In [1]: import numpy as np

In [2]: np.set_printoptions(suppress=True, linewidth=140)

In [3]: mat = np.array([[0.5, -0.9, -0.3, -1.2, 1.3, 0.4],
   ...:     [-0.5, 0.8, -0.1, 1.7, 0.3, 0.0],
   ...:     [0.8, 0.8, 1.6, -0.5, 0.0, 0.8],
   ...:     [-0.1, -1.0, 0.7, -0.1, 0.9, 0.0]])

In [4]: mat
Out[4]: 
array([[ 0.5, -0.9, -0.3, -1.2,  1.3,  0.4],
       [-0.5,  0.8, -0.1,  1.7,  0.3,  0. ],
       [ 0.8,  0.8,  1.6, -0.5,  0. ,  0.8],
       [-0.1, -1. ,  0.7, -0.1,  0.9,  0. ]])

In [5]: def softmax(z):
   ...:     e = np.exp(z - z.max(axis=-1, keepdims=True))
   ...:     return e / e.sum(axis=-1, keepdims=True)
   ...: 

In [6]: np.round(softmax(mat).sum(axis=1), 4)
Out[6]: array([1., 1., 1., 1.])

In [7]: np.round(softmax(mat[3]), 4)
Out[7]: array([0.1183, 0.0481, 0.2632, 0.1183, 0.3215, 0.1307])

In [8]: np.round(softmax(mat[3] + 5), 4)
Out[8]: array([0.1183, 0.0481, 0.2632, 0.1183, 0.3215, 0.1307])

In [9]: S = mat @ mat.T / np.sqrt(6)

In [10]: softmax(S).round(6).argmax(axis=1)
Out[10]: array([0, 1, 2, 3])

In [11]: K = np.load("run14.npy")

In [12]: K
Out[12]: 
array([[ 2,  0, -1, -4,  5],
       [ 4, -5, -2, -3,  5],
       [ 0,  0,  3, -1, -3],
       [ 1, -5,  2,  4,  1],
       [ 4, -5, -4, -3, -4],
       [-1,  1,  4,  2,  3],
       [-4,  0,  4,  2,  0]])

In [13]: Q, vecs = np.linalg.qr(K[:, :3])[0], np.linalg.qr(K[:, 3:])[0]

In [14]: sigma = np.linalg.svd(Q.T @ vecs, compute_uv=False)

In [15]: round(float(np.linalg.norm(Q @ Q.T - vecs @ vecs.T, 2)), 4)
Out[15]: 1.0

In [16]: proj = K @ np.linalg.solve(K.T @ K, K.T)

In [17]: np.trace(proj)
Out[17]: np.float64(5.0)

In [18]: np.allclose(proj @ proj, proj)
Out[18]: True

In [19]: np.round(proj @ K[:, 4], 4) + 0
Out[19]: array([ 5.,  5., -3.,  1., -4.,  3.,  0.])

In [20]: th = np.radians(90)

In [21]: R = np.eye(5)

In [22]: R[2, 2] = R[1, 1] = np.cos(th)

In [23]: R[2, 1], R[1, 2] = -np.sin(th), np.sin(th)

In [24]: R.round(4) + 0
Out[24]: 
array([[ 1.,  0.,  0.,  0.,  0.],
       [ 0.,  0.,  1.,  0.,  0.],
       [ 0., -1.,  0.,  0.,  0.],
       [ 0.,  0.,  0.,  1.,  0.],
       [ 0.,  0.,  0.,  0.,  1.]])

In [25]: out = K @ R.T

In [26]: np.round(np.linalg.svd(K, compute_uv=False), 4), np.round(np.linalg.svd(out, compute_uv=False), 4)
Out[26]: 
(array([13.0284,  9.3171,  7.9088,  4.0165,  2.1847]),
 array([13.0284,  9.3171,  7.9088,  4.0165,  2.1847]))

In [27]: np.round(np.linalg.det(R), 4), np.trace(R)
Out[27]: (np.float64(1.0), np.float64(3.0))

In [28]: np.allclose(np.linalg.norm(K, axis=1), np.linalg.norm(out, axis=1))
Out[28]: True

In [29]: out.round(4) + 0
Out[29]: 
array([[ 2., -1.,  0., -4.,  5.],
       [ 4., -2.,  5., -3.,  5.],
       [ 0.,  3.,  0., -1., -3.],
       [ 1.,  2.,  5.,  4.,  1.],
       [ 4., -4.,  5., -3., -4.],
       [-1.,  4., -1.,  2.,  3.],
       [-4.,  4.,  0.,  2.,  0.]])
